>>> import numpy as np
>>> np.set_printoptions(precision=2, suppress=True, linewidth=120)
>>> W0 = np.load("layer3.npy")
>>> W0
array([[12,  0, -2],
       [ 0, 14, 12],
       [-2, 12, 13]])
>>> # equal to its transpose
>>> vec = np.ones(3)
>>> for _ in range(5):
...     vec = W0 @ vec
...     vec /= np.linalg.norm(vec)
...     print(round(vec @ W0 @ vec, 2))
... 
23.73
25.18
25.54
25.63
25.65
>>> round(float(np.linalg.eigvalsh(W0)[-1]), 2)
25.65
>>> Q, r_ = np.linalg.qr(W0)
>>> np.allclose(r_.T @ r_, W0.T @ W0)
True
>>> print(r_)
[[-12.17   1.97   4.11]
 [  0.   -18.33 -17.23]
 [  0.     0.     1.79]]
>>> np.round(Q @ r_, 2) + 0
array([[12.,  0., -2.],
       [ 0., 14., 12.],
       [-2., 12., 13.]])
>>> print(np.abs(np.diag(r_)))
[12.17 18.33  1.79]
>>> round(float(np.trace(Q @ Q.T)), 2)
3.0
>>> rng = np.random.default_rng(738)
>>> idx = rng.permutation(3)
>>> print(idx)
[2 1 0]
>>> out = r_[idx][:, idx]
>>> out
array([[  1.79,   0.  ,   0.  ],
       [-17.23, -18.33,   0.  ],
       [  4.11,   1.97, -12.17]])
>>> print(round(float(np.trace(out)), 2))
-28.71
>>> np.sort(np.abs(np.linalg.eigvals(out)))
array([ 1.79, 12.17, 18.33])
>>> np.round(np.linalg.det(out), 2), np.round(np.linalg.det(r_[idx]), 2)
(np.float64(400.0), np.float64(-400.0))
>>> low = np.linalg.cholesky(W0)
>>> np.linalg.eigvalsh(W0).min() > 0
np.True_
>>> low @ low.T
array([[12.,  0., -2.],
       [ 0., 14., 12.],
       [-2., 12., 13.]])
>>> X = np.loadtxt("arr.csv", delimiter=",")
>>> X
array([[0., 0., 0., 1.],
       [1., 0., 0., 0.],
       [0., 1., 0., 0.],
       [0., 0., 1., 0.]])
>>> u = np.array([-2, 3, 0, -2])
>>> out = X + np.outer(u, np.eye(4)[2])
>>> round(np.linalg.det(out) / np.linalg.det(X), 2), round(1 + np.linalg.solve(X, u)[2], 2)
(np.float64(-1.0), np.float64(-1.0))
>>> out
array([[ 0.,  0., -2.,  1.],
       [ 1.,  0.,  3.,  0.],
       [ 0.,  1.,  0.,  0.],
       [ 0.,  0., -1.,  0.]])
>>> np.linalg.matrix_rank(np.linalg.inv(out) - np.linalg.inv(X), tol=1e-8)
np.int64(1)
>>> out = np.array([[2, 0, 2, 1], [1, 0, 1, 1], [0, 2, 1, 1], [1, 2, 2, 1]])
>>> data = out + out.T
>>> data
array([[4, 1, 2, 2],
       [1, 0, 3, 3],
       [2, 3, 2, 3],
       [2, 3, 3, 2]])
>>> # symmetric
>>> out = data / np.linalg.norm(data, axis=1, keepdims=True)
>>> G = out @ out.T
>>> np.linalg.norm(out, axis=1)
array([1., 1., 1., 1.])
>>> (G - 2 * np.eye(4)).round(6).argmax(axis=1)
array([2, 2, 3, 2])
>>> idx = rng.permutation(4)
>>> print(idx)
[0 2 1 3]
>>> out = data[idx][:, idx]
>>> np.sort(np.abs(np.linalg.eigvals(out)))
array([1.  , 2.34, 2.48, 9.13])
>>> out
array([[4, 2, 1, 2],
       [2, 2, 3, 3],
       [1, 3, 0, 3],
       [2, 3, 3, 2]])
>>> np.diag(out)
array([4, 2, 0, 2])
>>> feats = np.load("case5.npy")
>>> feats
array([[ 1,  0,  0],
       [ 0,  1,  0],
       [-1, -1,  1]])
>>> # triangular
>>> vec = np.array([2, 2, 2])
>>> h = np.maximum(feats @ vec, 0)
>>> np.maximum(feats @ (3 * vec), 0)
array([6, 6, 0])
>>> np.flatnonzero(h > 1e-9)
array([0, 1])
>>> feats.T @ h
array([2, 2, 0])
>>> np.tanh(feats @ vec)
array([ 0.96,  0.96, -0.96])
>>> h
array([2, 2, 0])
>>> mat = np.array([[2, 0, 4, 5], [4, 3, 3, 0], [1, 3, 5, 3]])
>>> mat[:, 1] = -3 * mat[:, 2]
>>> mat
array([[  2, -12,   4,   5],
       [  4,  -9,   3,   0],
       [  1, -15,   5,   3]])
>>> out = np.array([[1, 1], [5, 3]])
>>> Z = np.kron(out, mat)
>>> round(float(np.linalg.norm(Z, 2)), 2), np.round(np.linalg.norm(out, 2) * np.linalg.norm(mat, 2), 2)
(138.87, np.float64(138.87))
>>> Z.shape
(6, 8)
>>> print(Z)
[[  2 -12   4   5   2 -12   4   5]
 [  4  -9   3   0   4  -9   3   0]
 [  1 -15   5   3   1 -15   5   3]
 [ 10 -60  20  25   6 -36  12  15]
 [ 20 -45  15   0  12 -27   9   0]
 [  5 -75  25  15   3 -45  15   9]]
>>> np.linalg.matrix_rank(Z)
np.int64(6)
>>> u, r1 = mat[0], mat[2]
>>> u @ u
np.int64(189)
>>> pr = (u @ r1) / (u @ u) * u
>>> np.outer(u, r1)
array([[  2, -30,  10,   6],
       [-12, 180, -60, -36],
       [  4, -60,  20,  12],
       [  5, -75,  25,  15]])
>>> pr
array([  2.3 , -13.78,   4.59,   5.74])
>>> np.round(np.linalg.norm(u + r1) ** 2 + np.linalg.norm(u - r1) ** 2, 2)
np.float64(898.0)
>>> out = mat / np.sqrt((mat ** 2).mean(axis=1, keepdims=True))
>>> print(mat - mat.mean(axis=1, keepdims=True))
[[  2.25 -11.75   4.25   5.25]
 [  4.5   -8.5    3.5    0.5 ]
 [  2.5  -13.5    6.5    4.5 ]]
>>> out[2]
array([ 0.12, -1.86,  0.62,  0.37])
>>> vec = np.array([0, 1, 1, 1])
>>> print(mat @ vec)
[-3 -6 -7]
>>> print(np.einsum("ij,j->i", mat, vec))
[-3 -6 -7]
>>> mat @ np.eye(4)[1]
array([-12.,  -9., -15.])
>>> mat @ (2 * vec)
array([ -6, -12, -14])
>>> np.sign((mat @ vec).round(6))
array([-1, -1, -1])
>>> (mat * vec).sum(axis=1)
array([-3, -6, -7])
>>> (mat @ vec).argmax()
np.int64(0)
>>> mat * vec
array([[  0, -12,   4,   5],
       [  0,  -9,   3,   0],
       [  0, -15,   5,   3]])
>>> K = np.load("m.npy")
>>> K
array([[ 0.4 ,  1.2 , -0.8 ],
       [ 2.1 , -1.1 , -4.22],
       [ 2.  ,  0.4 , -4.  ],
       [-0.2 , -0.9 ,  0.37],
       [ 1.7 , -1.3 , -3.4 ],
       [ 0.6 , -0.3 , -1.18],
       [ 0.7 ,  0.9 , -1.41],
       [ 0.  , -0.8 ,  0.01],
       [ 0.9 ,  0.1 , -1.74],
       [ 1.  , -0.5 , -2.01],
       [-2.2 , -0.4 ,  4.4 ],
       [-0.7 ,  0.6 ,  1.39],
       [-1.5 ,  0.2 ,  2.99],
       [-0.7 ,  0.3 ,  1.39],
       [ 1.2 ,  0.8 , -2.4 ],
       [ 0.6 ,  1.4 , -1.2 ],
       [ 1.3 ,  0.2 , -2.61],
       [-1.2 ,  0.3 ,  2.43],
       [ 0.7 , -0.8 , -1.41],
       [ 0.4 ,  0.1 , -0.79],
       [-0.8 , -0.1 ,  1.59],
       [-1.1 , -0.5 ,  2.22],
       [-0.7 ,  1.7 ,  1.39],
       [ 0.3 ,  1.9 , -0.6 ],
       [ 0.4 , -0.4 , -0.78],
       [ 1.5 , -0.5 , -3.02],
       [-0.3 , -0.1 ,  0.6 ]])
>>> cen = K - K.mean(axis=0)
>>> Uu, sigma, VT = np.linalg.svd(cen, full_matrices=False)
>>> (np.sign(Uu[:, 0]) == np.sign(Uu[0, 0])).astype(int)
array([1, 1, 1, 0, 1, 1, 1, 0, 1, 1, 0, 0, 0, 0, 1, 1, 1, 0, 1, 1, 0, 0, 0, 1, 1, 1, 0])
>>> round(float((sigma ** 2).sum() ** 2 / (sigma ** 4).sum()), 2)
1.22
>>> np.round(cen.mean(axis=0), 2) + 0
array([0., 0., 0.])
>>> out = np.array([[2, 0, 3], [1, 0, 1], [3, 3, 0]])
>>> A = np.triu(out, 1)
>>> print(A)
[[0 0 3]
 [0 0 1]
 [0 0 0]]
>>> Uu, sigma, VT = np.linalg.svd(A)
>>> vecs = VT[:(sigma > 1e-8).sum()]
>>> vec = A[0] + 4 * A[1] + rng.integers(2) * np.eye(3)[1]
>>> vec
array([0., 1., 7.])
>>> print(round(float(np.linalg.norm(vec - vecs.T @ vecs @ vec)), 2))
1.0
>>> np.diag(vecs.T @ vecs)
array([0., 0., 1.])
>>> np.allclose(vecs.T @ vecs @ vec, vec)
False
>>> evals, vecs = np.linalg.eig(feats)
>>> feats @ vecs[:, 0] - evals[0] * vecs[:, 0]
array([0., 0., 0.])
>>> np.sort(np.linalg.eigvals(feats.T))
array([1., 1., 1.])
>>> J = np.load("block10.npy")
>>> J
array([[-0.18,  0.61,  0.77],
       [ 0.37, -0.69,  0.63],
       [ 0.91,  0.4 , -0.1 ]])
>>> # keeps lengths
>>> np.linalg.eigvals(J)
array([ 1.  +0.j  , -0.98+0.18j, -0.98-0.18j])
>>> np.round(np.einsum("ij,ji->", J, J), 2)
np.float64(2.87)
>>> np.poly(J)
array([ 1.  ,  0.97, -0.97, -1.  ])
>>> round(np.linalg.det(2 * J), 2), round(float(np.linalg.det(J)), 2)
(np.float64(8.0), 1.0)
>>> round(np.linalg.eigvals(J).sum().real, 2)
np.float64(-0.97)
>>> print(np.kron(np.eye(2, dtype=int), J))
[[-0.18  0.61  0.77 -0.    0.    0.  ]
 [ 0.37 -0.69  0.63  0.   -0.    0.  ]
 [ 0.91  0.4  -0.1   0.    0.   -0.  ]
 [-0.    0.    0.   -0.18  0.61  0.77]
 [ 0.   -0.    0.    0.37 -0.69  0.63]
 [ 0.    0.   -0.    0.91  0.4  -0.1 ]]
>>> np.round(np.linalg.det(J.T), 2)
np.float64(1.0)
>>> J - J[0]
array([[ 0.  ,  0.  ,  0.  ],
       [ 0.55, -1.3 , -0.14],
       [ 1.1 , -0.21, -0.87]])
>>> J.sum(axis=1)
array([1.2 , 0.31, 1.21])
>>> print(np.unravel_index(np.abs(J).argmax(), J.shape))
(np.int64(2), np.int64(0))
>>> J.shape
(3, 3)
>>> J[:, 3]
Traceback (most recent call last):
  File "<python-input-117>", line 1, in <module>
    J[:, 3]
    ~^^^^^^
IndexError: index 3 is out of bounds for axis 1 with size 3
>>> J.mean(axis=0)
array([0.37, 0.11, 0.43])
>>> J[3]
Traceback (most recent call last):
  File "<python-input-119>", line 1, in <module>
    J[3]
    ~^^^
IndexError: index 3 is out of bounds for axis 0 with size 3
>>> J.sum(axis=0)
array([1.1 , 0.32, 1.3 ])
>>> print(np.round(J[:, 0] @ J[:, 1], 2))
0.0
>>> print(np.round(J @ J.T, 2) + 0)
[[1. 0. 0.]
 [0. 1. 0.]
 [0. 0. 1.]]
>>> np.round(J.T @ J, 2) + 0
array([[1., 0., 0.],
       [0., 1., 0.],
       [0., 0., 1.]])
